$ python3 -q
>>> import numpy as np
>>> from numpy import linalg as LA
>>> np.set_printoptions(precision=3, suppress=True, linewidth=120, legacy="1.25")
>>> A = np.load("data.npy")
>>> A
array([[-0.705,  3.846,  8.369, -1.645,  2.168, -0.421, -0.15 ],
       [-0.925,  0.149,  3.994, -2.027,  2.279, -2.007, -0.97 ],
       [-2.122,  0.09 ,  6.05 , -0.979,  3.298, -0.157,  0.452],
       [-2.517, -2.331,  3.784,  1.193,  3.047,  1.506,  0.999],
       [ 0.737,  2.412,  1.578, -2.527, -0.091, -2.83 , -1.033],
       [-2.491, -2.191,  4.154,  1.286,  2.667,  2.313,  0.812],
       [-3.131, -2.118,  4.018,  1.203,  3.465,  1.727,  1.009],
       [-1.105,  0.427,  2.081,  1.026,  0.862,  2.263,  0.511],
       [-3.497, -2.169,  3.509,  1.263,  2.91 ,  1.837,  0.955],
       [-1.855,  0.222,  4.314,  1.779,  2.249,  3.846,  1.571]])
>>> proj = A @ LA.solve(A.T @ A, A.T)
>>> round(float(np.trace(proj)), 3)
7.0
>>> proj @ A[:, 1]
array([ 3.846,  0.149,  0.09 , -2.331,  2.412, -2.191, -2.118,  0.427, -2.169,  0.222])
>>> def softmax(z):
...     e = np.exp(z - z.max(axis=-1, keepdims=True))
...     return e / e.sum(axis=-1, keepdims=True)
... 
>>> softmax(A).sum(axis=1)
array([1., 1., 1., 1., 1., 1., 1., 1., 1., 1.])
>>> np.round(softmax(10 * A[6]), 3) + 0
array([0.   , 0.   , 0.996, 0.   , 0.004, 0.   , 0.   ])
>>> np.round(softmax(A[6]), 3) + 0
array([0.   , 0.001, 0.559, 0.033, 0.322, 0.057, 0.028])
>>> S = A @ A.T / np.sqrt(7)
>>> softmax(S).round(6).argmax(axis=1)
array([0, 0, 0, 6, 0, 6, 6, 9, 6, 9])
>>> softmax(S)[6] @ A
array([-2.959, -1.985,  4.014,  1.156,  3.151,  1.809,  0.964])
>>> x0 = np.array([-1, -1, -2, 1, 2, -2, 1])
>>> y = A @ x0
>>> LA.lstsq(A, y)[0]
array([-1., -1., -2.,  1.,  2., -2.,  1.])
>>> rng = np.random.default_rng(383)
>>> y = y + 0.05 * rng.normal(size=10)
>>> y
array([-16.486,  -1.667,  -3.629,   2.572,  -4.462,  -0.788,   2.84 ,  -4.816,   3.019,  -6.809])
>>> c, *_ = LA.lstsq(A, y)
>>> np.round(A.T @ (y - A @ c), 3) + 0
array([0., 0., 0., 0., 0., 0., 0.])
>>> c.round()
array([-1., -1., -2.,  1.,  2., -2.,  1.])
>>> A2 = np.c_[A[:, :3] @ np.array([[2, 3, -2], [3, -3, 3], [3, -3, -2]]), np.array([3, 0, -2, -2, -4, 4, 2, -5, 4, 4])]
>>> A2
array([[ 35.235, -38.76 ,  -3.79 ,   3.   ],
       [ 10.579, -15.204,  -5.691,   0.   ],
       [ 14.176, -24.786,  -7.586,  -2.   ],
       [ -0.675, -11.91 ,  -9.527,  -2.   ],
       [ 13.444,  -9.759,   2.606,  -4.   ],
       [  0.907, -13.362,  -9.899,   4.   ],
       [ -0.562, -15.093,  -8.128,   2.   ],
       [  5.314, -10.839,  -0.671,  -5.   ],
       [ -2.974, -14.511,  -6.531,   4.   ],
       [  9.898, -19.173,  -4.252,   4.   ]])
>>> np.round(LA.norm(A2 - A @ LA.lstsq(A, A2)[0], axis=0), 3) + 0
array([0.   , 0.   , 0.   , 8.722])
>>> LA.matrix_rank(A2)
4
>>> np.round(LA.lstsq(A, A2[:, 0])[0], 3) + 0
array([2., 3., 3., 0., 0., 0., 0.])
